$ python -q
>>> import numpy as np
>>> np.set_printoptions(suppress=True, linewidth=100)
>>> def tidy(a):
...     return np.round(a, 2) + 0
... 
>>> out = np.array([[0, 1, 1, 2, 0, 1, 2],
...     [0, 2, 2, 3, 2, 0, 2],
...     [2, 3, 3, 3, 1, 2, 3],
...     [0, 0, 2, 3, 2, 2, 2],
...     [3, 3, 1, 1, 0, 1, 3],
...     [2, 3, 0, 3, 0, 1, 2],
...     [3, 0, 0, 2, 0, 0, 0]])
>>> cent = np.array([[5, -9, -2, -3, 2, -6, -5],
...     [3, 9, 9, -5, 1, 8, -8],
...     [-4, 1, -6, -7, 2, -7, 4],
...     [-1, -4, 5, 2, 9, -9, -8],
...     [3, -2, -3, 0, -2, 2, -8],
...     [6, -9, -1, 3, -8, 7, -8],
...     [-3, -5, 5, -1, 0, 6, 5]])
>>> W0 = np.block([[out, np.array([[1, 3, 3, 2, 3, 3, -1],
...     [2, 3, 2, 1, 2, 1, -3],
...     [1, 1, 1, -3, 1, 0, -1],
...     [0, -3, -2, 1, -1, -3, -2],
...     [3, -2, -2, -3, 3, 3, -1],
...     [2, -3, 1, 2, 2, 0, 3],
...     [3, 2, 1, 1, 2, -2, 0]])], [np.zeros((7, 7)), cent]])
>>> print(W0)
[[ 0.  1.  1.  2.  0.  1.  2.  1.  3.  3.  2.  3.  3. -1.]
 [ 0.  2.  2.  3.  2.  0.  2.  2.  3.  2.  1.  2.  1. -3.]
 [ 2.  3.  3.  3.  1.  2.  3.  1.  1.  1. -3.  1.  0. -1.]
 [ 0.  0.  2.  3.  2.  2.  2.  0. -3. -2.  1. -1. -3. -2.]
 [ 3.  3.  1.  1.  0.  1.  3.  3. -2. -2. -3.  3.  3. -1.]
 [ 2.  3.  0.  3.  0.  1.  2.  2. -3.  1.  2.  2.  0.  3.]
 [ 3.  0.  0.  2.  0.  0.  0.  3.  2.  1.  1.  2. -2.  0.]
 [ 0.  0.  0.  0.  0.  0.  0.  5. -9. -2. -3.  2. -6. -5.]
 [ 0.  0.  0.  0.  0.  0.  0.  3.  9.  9. -5.  1.  8. -8.]
 [ 0.  0.  0.  0.  0.  0.  0. -4.  1. -6. -7.  2. -7.  4.]
 [ 0.  0.  0.  0.  0.  0.  0. -1. -4.  5.  2.  9. -9. -8.]
 [ 0.  0.  0.  0.  0.  0.  0.  3. -2. -3.  0. -2.  2. -8.]
 [ 0.  0.  0.  0.  0.  0.  0.  6. -9. -1.  3. -8.  7. -8.]
 [ 0.  0.  0.  0.  0.  0.  0. -3. -5.  5. -1.  0.  6.  5.]]
>>> vec = np.array([3, 0, 3, 2, 2, 3, 3, 2, 3, 3, 2, 0, 2, 1])
>>> y = W0 @ vec
>>> b, lr = np.zeros(14), 1 / np.linalg.norm(W0, 2) ** 2
>>> for i in range(6):
...     b -= lr * W0.T @ (W0 @ b - y)
...     if i % 2 == 0: print(i, round(np.linalg.norm(W0 @ b - y), 2))
... 
0 53.05
2 29.58
4 18.96
>>> print(tidy(np.linalg.cond(W0)))
72.28
>>> print(tidy(b))
[1.4  1.75 1.47 2.72 0.83 1.09 2.06 1.4  2.72 2.41 1.42 0.81 2.67 0.53]
